$ python3 -q
>>> import numpy as np
>>> np.set_printoptions(precision=1, suppress=True, linewidth=100, floatmode="fixed")
>>> rng = np.random.default_rng(50773)
>>> E = rng.normal(size=(33, 6))
>>> E = 20 * E / np.linalg.norm(E, axis=1, keepdims=True)
>>> E
array([[ -0.5,  10.3,   5.3,  14.1,   3.4,   7.5],
       [  2.7,  -0.8,   3.7,  -3.9, -18.3,  -5.2],
       [ -9.1,   1.3,  -0.9,  17.3,  -0.7,   3.9],
       [  8.1, -12.5, -10.3,   3.5,  -1.4,  -7.6],
       [ 11.3,  -6.1,  -9.3,   3.8,   1.0, -11.5],
       [  7.6,   2.7,   6.0,  16.0,   0.5,   6.6],
       [ -0.5,  -0.8,  10.8,  14.1,   9.2,   0.6],
       [  3.4,  -1.5,  11.6,  -0.9, -15.9,  -0.5],
       [  0.5,  -7.0,   4.3,  -8.2, -16.2,  -1.0],
       [  8.5,   4.2,   4.8,  11.3,  -7.0,  10.4],
       [  8.2,  -0.8,   2.3, -14.5,   3.6,  10.2],
       [  1.6,  -4.6,  11.9,  10.1,  -1.3,  11.4],
       [  2.8,  -2.9,  15.4,   9.6,  -5.3,   5.2],
       [  1.0,  -6.9,  15.4, -10.6,   1.1,  -1.9],
       [ -8.3,  -1.7,  -9.4,  12.0,   9.0,   3.6],
       [ -9.8,  -5.4, -12.6,   4.3,  -2.2,  -9.6],
       [-18.9,  -5.3,   1.1,  -3.4,   1.4,   0.9],
       [ 10.5,  16.2,  -4.5,  -2.1,   0.9,   1.3],
       [-13.1,   5.0,  -4.6,  -2.0, -11.1,  -7.4],
       [ 17.7,  -1.9,  -7.6,   2.9,  -3.9,  -1.4],
       [ 13.4,   4.1,  10.8,  -4.1,   1.3,   8.3],
       [  1.8,  -5.8,  -0.4, -10.8,  12.8,   9.1],
       [ -3.9,  -8.8, -13.0,   3.1,   9.2,   6.7],
       [  2.6,  18.0,   4.0,   2.0,  -4.6,  -5.2],
       [ -7.1,   2.0,  11.6, -12.5,   7.1,   2.4],
       [  9.4,   3.0,   6.7, -10.4,  -0.4,  12.3],
       [-10.5,   3.0, -12.9,   2.4, -10.2,  -1.9],
       [  4.4,  12.2,  -9.3,   7.6,  -2.4,   9.1],
       [ 11.1,  -4.1,   2.4,  -5.1,   7.1,  13.3],
       [  3.0, -13.5, -13.1,  -5.4,  -1.7,  -2.3],
       [  1.4,   8.6, -12.6,  -4.5, -11.8,   2.1],
       [ -8.6,  10.9,  -2.0,   1.5, -10.7,   9.3],
       [  4.3, -11.0,  10.8,   2.4,   1.9,  11.6]])
>>> proj = E @ np.linalg.solve(E.T @ E, E.T)
>>> proj @ E[:, 0]
array([ -0.5,   2.7,  -9.1,   8.1,  11.3,   7.6,  -0.5,   3.4,   0.5,   8.5,   8.2,   1.6,   2.8,
         1.0,  -8.3,  -9.8, -18.9,  10.5, -13.1,  17.7,  13.4,   1.8,  -3.9,   2.6,  -7.1,   9.4,
       -10.5,   4.4,  11.1,   3.0,   1.4,  -8.6,   4.3])
>>> np.round(np.linalg.eigvalsh(proj), 1) + 0
array([0.0, 0.0, 0.0, 0.0, 0.0, 0.0, 0.0, 0.0, 0.0, 0.0, 0.0, 0.0, 0.0, 0.0, 0.0, 0.0, 0.0, 0.0,
       0.0, 0.0, 0.0, 0.0, 0.0, 0.0, 0.0, 0.0, 0.0, 1.0, 1.0, 1.0, 1.0, 1.0, 1.0])
